$ ipython --no-banner

In [1]: import numpy as np

In [2]: np.set_printoptions(precision=2, suppress=True, linewidth=160)

In [3]: J = np.array([[-1.3, 0.5, -0.6],
   ...:     [1.8, -1.1, 0.8],
   ...:     [0.2, 0.1, 0.9],
   ...:     [1.3, 1.4, -2.8]])

In [4]: J
Out[4]: 
array([[-1.3,  0.5, -0.6],
       [ 1.8, -1.1,  0.8],
       [ 0.2,  0.1,  0.9],
       [ 1.3,  1.4, -2.8]])

In [5]: M2 = np.c_[J[:, :1] @ np.array([[3]]), np.array([6, 8, 8, 7])]

In [6]: M2
Out[6]: 
array([[-3.9,  6. ],
       [ 5.4,  8. ],
       [ 0.6,  8. ],
       [ 3.9,  7. ]])

In [7]: np.linalg.matrix_rank(M2)
Out[7]: np.int64(2)

In [8]: np.round(np.linalg.norm(M2 - J @ np.linalg.lstsq(J, M2)[0], axis=0), 2) + 0
Out[8]: array([ 0. , 11.9])

In [9]: x = np.array([3, 1, 1])

In [10]: rhs = J @ x

In [11]: np.linalg.solve(J.T @ J, J.T @ rhs)
Out[11]: array([3., 1., 1.])

In [12]: print(np.linalg.lstsq(J, rhs)[0])
[3. 1. 1.]

In [13]: np.round(np.linalg.pinv(J) @ J, 2) + 0
Out[13]: 
array([[1., 0., 0.],
       [0., 1., 0.],
       [0., 0., 1.]])

In [14]: rng = np.random.default_rng(9084)

In [15]: rhs = rhs + 0.05 * rng.normal(size=4)

In [16]: rhs
Out[16]: array([-4.02,  5.04,  1.61,  2.53])

In [17]: c, *_ = np.linalg.lstsq(J, rhs)

In [18]: print(c.round())
[3. 1. 1.]

In [19]: round(np.linalg.norm(rhs - J @ c), 2)
Out[19]: np.float64(0.04)

In [20]: print(c)
[3.01 1.06 1.02]

In [21]: m1 = np.array([[-0.9, 0.5, 1.2, -0.3],
    ...:     [-0.8, -0.7, -0.6, -1.7],
    ...:     [-0.4, -0.5, -0.7, -0.3],
    ...:     [1.0, 0.2, -0.4, 1.2]])

In [22]: m1[1] = m1[0] + 0.1 * rng.normal(size=4)

In [23]: m1
Out[23]: 
array([[-0.9 ,  0.5 ,  1.2 , -0.3 ],
       [-0.7 ,  0.53,  1.16, -0.3 ],
       [-0.4 , -0.5 , -0.7 , -0.3 ],
       [ 1.  ,  0.2 , -0.4 ,  1.2 ]])

In [24]: lab = rng.permutation(4)

In [25]: lab
Out[25]: array([1, 2, 3, 0])

In [26]: M2 = m1[lab][:, lab]

In [27]: print(round(float(np.linalg.det(M2)), 2), round(float(np.linalg.det(m1[lab])), 2))
0.03 -0.03

In [28]: round(np.trace(M2), 2)
Out[28]: np.float64(0.13)

In [29]: print(np.sort(np.abs(np.linalg.eigvals(M2))))
[0.05 0.86 0.9  0.9 ]

In [30]: lab = rng.permutation(4)

In [31]: M2 = m1[:, lab] * rng.choice([-1, 1], 4)

In [32]: M2
Out[32]: 
array([[-0.3 ,  0.9 , -0.5 , -1.2 ],
       [-0.3 ,  0.7 , -0.53, -1.16],
       [-0.3 ,  0.4 ,  0.5 ,  0.7 ],
       [ 1.2 , -1.  , -0.2 ,  0.4 ]])

In [33]: Uu, _, Vh = np.linalg.svd(m1.T @ M2)

In [34]: print(np.round(Uu @ Vh, 2) + 0)
[[ 0. -1.  0.  0.]
 [ 0.  0. -1.  0.]
 [ 0.  0.  0. -1.]
 [ 1.  0.  0.  0.]]

In [35]: lab
Out[35]: array([3, 0, 1, 2])

In [36]: np.round(np.linalg.lstsq(m1, M2)[0], 2) + 0
Out[36]: 
array([[ 0., -1.,  0.,  0.],
       [ 0.,  0., -1.,  0.],
       [ 0.,  0.,  0., -1.],
       [ 1.,  0.,  0.,  0.]])

In [37]: X = np.loadtxt("a.csv", delimiter=",")

In [38]: X
Out[38]: 
array([[-4.36, -2.17, -2.17],
       [-0.77, -0.42, -0.4 ],
       [ 2.17,  1.07,  1.06],
       [-2.45, -1.28, -1.25],
       [ 0.51,  0.25,  0.29],
       [ 0.71,  0.39,  0.34],
       [-3.06, -1.56, -1.56],
       [ 0.84,  0.46,  0.42],
       [-1.41, -0.69, -0.71],
       [ 3.7 ,  1.84,  1.84],
       [-0.31, -0.16, -0.16],
       [-2.85, -1.45, -1.43],
       [-2.47, -1.26, -1.21],
       [-0.1 , -0.08, -0.05],
       [ 0.16,  0.07,  0.09],
       [-1.78, -0.9 , -0.89],
       [ 1.74,  0.88,  0.83],
       [ 0.54,  0.28,  0.3 ],
       [ 0.89,  0.5 ,  0.45],
       [-0.11, -0.04, -0.06],
       [ 1.61,  0.79,  0.8 ],
       [-2.17, -1.1 , -1.09],
       [ 0.53,  0.23,  0.26],
       [ 1.71,  0.84,  0.88],
       [ 1.55,  0.81,  0.79]])

In [39]: Xc = X - X.mean(axis=0)

In [40]: Uu, s, Vh = np.linalg.svd(Xc, full_matrices=False)

In [41]: print(np.round(s ** 2 / (s ** 2).sum(), 2) + 0)
[1. 0. 0.]

In [42]: round(float((s ** 2).sum() ** 2 / (s ** 4).sum()), 2)
Out[42]: 1.0

In [43]: (np.sign(Uu[:, 0]) == np.sign(Uu[0, 0])).astype(int)
Out[43]: array([1, 1, 0, 1, 0, 0, 1, 0, 1, 0, 1, 1, 1, 0, 0, 1, 0, 0, 0, 0, 0, 1, 0, 0, 0])

In [44]: np.abs(Vh[-1])
Out[44]: array([0.41, 0.09, 0.91])

In [45]: np.abs(Uu[:, 0]).argmax()
Out[45]: np.int64(0)

In [46]: s
Out[46]: array([11.66,  0.11,  0.08])

In [47]: print(np.abs(Vh[0]).argmax())
0
